$ ipython --no-banner

In [1]: import numpy as np

In [2]: import numpy.linalg as la

In [3]: np.set_printoptions(suppress=True, linewidth=200)

In [4]: M = np.loadtxt("x.csv", delimiter=",")

In [5]: M.round(2) + 0
Out[5]: 
array([[ 0.07, -0.29,  0.42,  0.45, -0.18,  0.25,  0.18, -0.16,  0.24,  0.37,  0.4 ,  0.13,  0.1 ],
       [ 0.  ,  0.09,  0.17, -0.47, -0.12, -0.3 ,  0.1 ,  0.38, -0.07,  0.04,  0.67, -0.08,  0.15],
       [-0.34, -0.45, -0.04,  0.19, -0.04,  0.14,  0.02,  0.43, -0.32, -0.37,  0.1 ,  0.32, -0.29],
       [ 0.05, -0.13, -0.52,  0.17, -0.03,  0.12,  0.57,  0.26, -0.03,  0.17,  0.  , -0.48,  0.11],
       [ 0.5 , -0.08,  0.1 ,  0.28,  0.17, -0.2 , -0.22,  0.38, -0.38,  0.16, -0.18,  0.13,  0.41],
       [ 0.14,  0.53,  0.34,  0.32,  0.13,  0.03,  0.42, -0.07, -0.28, -0.42,  0.1 , -0.09, -0.13],
       [-0.02, -0.4 ,  0.44, -0.19,  0.27, -0.4 ,  0.41,  0.04,  0.21, -0.02, -0.38, -0.09, -0.09],
       [ 0.11, -0.15,  0.39, -0.29, -0.13,  0.59, -0.19,  0.12, -0.18, -0.08, -0.16, -0.49,  0.04],
       [-0.11,  0.18,  0.01, -0.05,  0.78,  0.34, -0.05,  0.27,  0.19,  0.27,  0.13,  0.07, -0.14],
       [-0.34,  0.23,  0.18,  0.14, -0.21, -0.2 , -0.08,  0.12, -0.34,  0.59, -0.17, -0.17, -0.4 ],
       [ 0.3 , -0.34, -0.13,  0.03,  0.3 , -0.19, -0.19, -0.39, -0.3 ,  0.01,  0.34, -0.3 , -0.4 ],
       [ 0.59,  0.09, -0.06, -0.07, -0.26,  0.06,  0.03,  0.3 ,  0.31,  0.03, -0.07,  0.17, -0.57],
       [-0.14,  0.03,  0.07,  0.42,  0.  , -0.25, -0.4 ,  0.27,  0.45, -0.27,  0.08, -0.46, -0.01]])

In [6]: M2 = la.inv(M)

In [7]: np.allclose(M2, M.T)
Out[7]: True

In [8]: rng = np.random.default_rng(88)

In [9]: labels = rng.permutation(13)

In [10]: labels
Out[10]: array([ 1,  9,  5,  8,  2, 10,  0,  3, 11,  7,  6, 12,  4])

In [11]: M2 = M[labels][:, labels]

In [12]: np.allclose(M2, M)
Out[12]: False

In [13]: np.round(la.norm(M, axis=0), 2)
Out[13]: array([1., 1., 1., 1., 1., 1., 1., 1., 1., 1., 1., 1., 1.])

In [14]: gram = M.T @ M

In [15]: np.round(la.svd(M, compute_uv=False) ** 2, 2)
Out[15]: array([1., 1., 1., 1., 1., 1., 1., 1., 1., 1., 1., 1., 1.])

In [16]: np.round(np.diag(gram), 2)
Out[16]: array([1., 1., 1., 1., 1., 1., 1., 1., 1., 1., 1., 1., 1.])

In [17]: np.allclose(gram, gram.T)
Out[17]: True

In [18]: F = np.loadtxt("case16.csv", delimiter=",")

In [19]: F
Out[19]: 
array([[ 3.,  0.,  3.,  0.],
       [ 6.,  6.,  6.,  6.],
       [ 6.,  0.,  6.,  0.],
       [12., 12., 12., 12.]])

In [20]: Uu, s, Vt = la.svd(F)

In [21]: evecs = Vt[:(s > 1e-8).sum()]

In [22]: vec = F[3] + -3 * F[0] + rng.integers(2) * np.eye(4)[2]

In [23]: vec
Out[23]: array([ 3., 12.,  3., 12.])

In [24]: np.round(evecs.T @ evecs, 2) + 0
Out[24]: 
array([[0.5, 0. , 0.5, 0. ],
       [0. , 0.5, 0. , 0.5],
       [0.5, 0. , 0.5, 0. ],
       [0. , 0.5, 0. , 0.5]])

In [25]: np.allclose(evecs.T @ evecs @ vec, vec)
Out[25]: True

In [26]: def softmax(z):
    ...:     e = np.exp(z - z.max(axis=-1, keepdims=True))
    ...:     return e / e.sum(axis=-1, keepdims=True)
    ...: 

In [27]: np.round(softmax(F[2] + 3), 2) + 0
Out[27]: array([0.5, 0. , 0.5, 0. ])

In [28]: np.round(softmax(10 * F[2]), 2) + 0
Out[28]: array([0.5, 0. , 0.5, 0. ])

In [29]: np.round(softmax(F).sum(axis=1), 2)
Out[29]: array([1., 1., 1., 1.])

In [30]: S = F @ F.T / np.sqrt(4)

In [31]: np.round(softmax(S)[2] @ F, 2)
Out[31]: array([12., 12., 12., 12.])

In [32]: vec = np.array([1, 3, 3, 2, 2, 3, 2, 3, 2, 1, 3, 3, 2])

In [33]: a = np.maximum(M @ vec, 0)

In [34]: np.round(np.tanh(M @ vec), 2)
Out[34]: array([ 1.  ,  0.96, -0.07, -0.44,  0.93,  1.  , -0.83, -0.55,  1.  , -0.92, -1.  ,  0.76, -0.29])

In [35]: np.flatnonzero(a > 1e-9)
Out[35]: array([ 0,  1,  4,  5,  8, 11])

In [36]: np.round(M.T @ a, 2)
Out[36]: array([ 1.61,  1.38,  3.32,  2.14,  3.03,  1.84,  1.68,  2.03,  0.55,  1.86,  3.54,  0.83, -0.24])

In [37]: np.round(np.maximum(M @ vec, 0) - np.maximum(-M @ vec, 0), 2)
Out[37]: array([ 4.23,  2.  , -0.07, -0.48,  1.64,  3.12, -1.19, -0.62,  4.61, -1.57, -3.85,  1.  , -0.29])

In [38]: a.round(2)
Out[38]: array([4.23, 2.  , 0.  , 0.  , 1.64, 3.12, 0.  , 0.  , 4.61, 0.  , 0.  , 1.  , 0.  ])

In [39]: round(float(la.det(F[::-1])), 2)
Out[39]: 0.0

In [40]: np.einsum("ii->", F)
Out[40]: np.float64(27.0)

In [41]: np.einsum("ij,ji->", F, F)
Out[41]: np.float64(405.0)

In [42]: round(float(la.det(2 * F)), 2), np.round(la.det(F), 2)
Out[42]: (0.0, np.float64(0.0))

In [43]: np.round(la.eigvals(F), 2) + 0
Out[43]: array([18.,  9.,  0.,  0.])

In [44]: round(la.eigvals(F).sum().real, 2)
Out[44]: np.float64(27.0)

In [45]: M2 = np.array([[-3, 2], [0, -2], [2, -3], [2, -3]])

In [46]: la.matrix_rank(np.vstack([F, M2.T]))
Out[46]: np.int64(4)

In [47]: np.einsum("ik,kj->ij", F, M2)
Out[47]: 
array([[ -3.,  -3.],
       [  6., -36.],
       [ -6.,  -6.],
       [ 12., -72.]])

In [48]: la.matrix_rank(F @ M2)
Out[48]: np.int64(2)

In [49]: np.einsum("ij,ij->i", F, F)
Out[49]: array([ 18., 144.,  72., 576.])

In [50]: A = np.loadtxt("sample15.csv", delimiter=",")

In [51]: A
Out[51]: 
array([[-0.46, -0.05,  1.31],
       [ 0.48, -0.44, -1.95],
       [ 0.07, -0.32, -1.38],
       [-0.02, -0.05, -0.16],
       [ 1.49,  0.12,  0.49],
       [-0.46,  0.32,  4.01],
       [ 0.14, -0.26, -1.11],
       [-0.98, -0.21,  0.02],
       [ 0.26,  0.41,  2.51],
       [-0.3 ,  0.85,  4.91],
       [-0.47,  0.19,  1.1 ],
       [ 0.19,  0.38,  1.77],
       [-0.77,  0.36,  2.54],
       [-0.25,  0.06,  0.47],
       [ 1.69, -0.78, -5.23],
       [-0.82,  0.66,  4.88],
       [-0.87, -0.06,  0.75],
       [-0.06, -0.35, -1.79],
       [-1.35, -0.28, -0.83],
       [-0.5 ,  0.71,  3.3 ],
       [ 0.31, -0.05, -0.72],
       [ 0.82,  0.27,  0.12],
       [ 0.57, -0.12, -1.19],
       [ 0.16,  0.34,  0.79],
       [-0.56,  0.05,  0.46],
       [ 0.32, -0.62, -2.43],
       [ 0.47,  0.02, -0.43],
       [ 0.3 , -0.45, -1.89],
       [ 0.01, -0.09, -0.44],
       [ 0.64,  0.24,  0.26],
       [-0.61,  2.08, 10.27],
       [ 0.32,  0.08,  0.04],
       [ 1.  ,  0.49,  2.43],
       [ 0.49, -0.47, -3.  ],
       [ 0.22, -0.81, -5.12],
       [ 0.47, -0.01, -0.21],
       [-1.25,  0.8 ,  4.31],
       [ 0.24,  0.28,  1.11],
       [-0.16, -0.16, -0.46],
       [-0.6 ,  0.04,  0.35]])

In [52]: Z = A[[27, 14]].astype(float)

In [53]: for _ in range(3):
    ...:     labels = la.norm(A[:, None] - Z, axis=-1).argmin(axis=1)
    ...:     Z = np.array([A[labels == j].mean(axis=0) for j in range(2)])
    ...: 

In [54]: labels
Out[54]: array([0, 1, 0, 0, 0, 0, 0, 0, 0, 0, 0, 0, 0, 0, 1, 0, 0, 1, 0, 0, 0, 0, 0, 0, 0, 1, 0, 1, 0, 0, 0, 0, 0, 1, 1, 0, 0, 0, 0, 0])

In [55]: np.round(Z[1] - Z[0], 2)
Out[55]: array([ 0.59, -0.77, -4.31])

In [56]: K = np.loadtxt("arr.csv", delimiter=",")

In [57]: K
Out[57]: 
array([[ 0.5, -0.4,  0.2, -0.3, -0.7,  0.5, -0.9,  1.6,  0.4, -1.1, -0.2],
       [-0.4,  0. ,  0.1,  0.1, -0.2,  1. ,  0.9,  1.5, -1.4,  0.9,  0.8],
       [-1.1,  1.2, -0.6,  0.5,  0.4,  0.3, -0.1, -0.5,  1.1, -0.8,  1.7],
       [ 0. , -0.8,  0.8,  0.2, -0.5, -0.5, -1.3, -1.1,  0.6,  1.3,  0.3],
       [ 0.3, -2.1, -0.1, -0.8,  0.8, -0.6, -1.4,  0. ,  0.3, -0.5, -1.1],
       [ 0.1,  1. ,  1. , -1.2, -2.1,  0.3, -0.8,  0.8,  2.1,  0.7,  1. ],
       [ 0.3, -1. ,  0.5, -0.9,  0.4,  0.5, -1.7,  1. ,  2.3,  0.8, -0.4],
       [-0.8,  0.6, -0.1,  0.7,  0.8, -1.3, -1.1, -0.3, -0.5,  0.7, -0.5],
       [ 1. , -0.6, -0.3,  2.3,  0.7, -0.5,  1.3,  0.2, -1. , -1.2,  0.3],
       [ 0.1,  1.4, -1.3, -0.8,  0.8,  0. ,  0.7,  0.4, -0.5,  0.2,  0.5],
       [-1.1, -0.4, -2.3, -0.1, -0.7, -1.1,  1.3, -0.1, -1.9,  1.9,  0.6],
       [-0.6, -1.4,  0.9, -0.3, -0.3, -0.1,  1.2,  0.8, -1.2,  0.1,  0. ],
       [-0.8, -0.2,  0.2, -0.5,  0.3,  0.6,  0.2, -0.8,  0.7, -1.7,  0.4],
       [ 0.4, -0.1, -0.2,  0.7,  1.6,  0.9,  0.3,  1.3, -1.3,  1.1, -1.3],
       [ 1.4, -1.4,  0.8,  0.5,  0.6,  0.3, -0.4, -0.2,  0.9,  0.1,  0.8],
       [-0.9, -0.8, -1.2, -0.8, -0.8, -0.8, -1. , -0.1,  0.1,  0. , -0.4],
       [-0.7, -0.3,  1. , -0.8, -1.4, -0.7, -0.2,  0.9, -1.4, -0.5,  1.2],
       [ 0.9,  1.9,  1.5,  0.7,  0.7, -0.1,  1.2,  0.7, -1. , -0.1, -1.8],
       [ 1.1,  0.9, -0.2, -0.8,  0.2,  0.5,  1.3,  0.4, -0.7, -0.9, -0.5],
       [ 2.6, -2.3,  0. , -1. , -0.8,  0.1,  1. ,  1. ,  0.2,  0.7,  0. ],
       [-0.2,  0.1, -0.3,  1.6,  0.4,  0.4,  1.4, -0.8, -0.3,  1.3,  0.7],
       [ 0.1,  0. , -1.1,  1.3, -0.2,  0.2,  0. , -1.2,  0.8,  0. ,  0.6],
       [-1.5, -3.6, -2.1, -1.8, -7.5, -3.6,  0.6, -1.5,  0. ,  3.9,  0. ],
       [ 0.4,  1. ,  0.9, -0.5, -0.8,  0.2,  0.5, -1.7, -1. ,  0. ,  0.6],
       [ 1.8,  0. ,  0.9, -1.3,  0. , -1. ,  1. , -0.6, -1.4,  0.2, -0.7]])

In [58]: Ac = K - K.mean(axis=0)

In [59]: Uu, s, Vt = la.svd(Ac, full_matrices=False)

In [60]: (np.sign(Uu[:, 0]) == np.sign(Uu[0, 0])).astype(int)
Out[60]: array([1, 1, 1, 0, 1, 0, 1, 1, 1, 1, 0, 0, 1, 1, 1, 0, 0, 1, 1, 0, 1, 1, 0, 1, 1])

In [61]: np.round(Ac.mean(axis=0), 2) + 0
Out[61]: array([0., 0., 0., 0., 0., 0., 0., 0., 0., 0., 0.])

In [62]: np.round(Vt[0] * np.sign(Vt[0, np.abs(Vt[0]).argmax()]), 2)
Out[62]: array([ 0.18,  0.36,  0.2 ,  0.21,  0.7 ,  0.33,  0.02,  0.15, -0.03, -0.37, -0.04])

In [63]: np.round(s ** 2 / (s ** 2).sum(), 2)
Out[63]: array([0.4 , 0.15, 0.11, 0.08, 0.06, 0.05, 0.05, 0.04, 0.03, 0.02, 0.01])

In [64]: np.abs(Uu[:, 0]).argmax()
Out[64]: np.int64(22)

In [65]: s.round(2)
Out[65]: array([11.29,  7.02,  6.01,  5.12,  4.42,  4.18,  4.03,  3.53,  2.87,  2.23,  1.59])
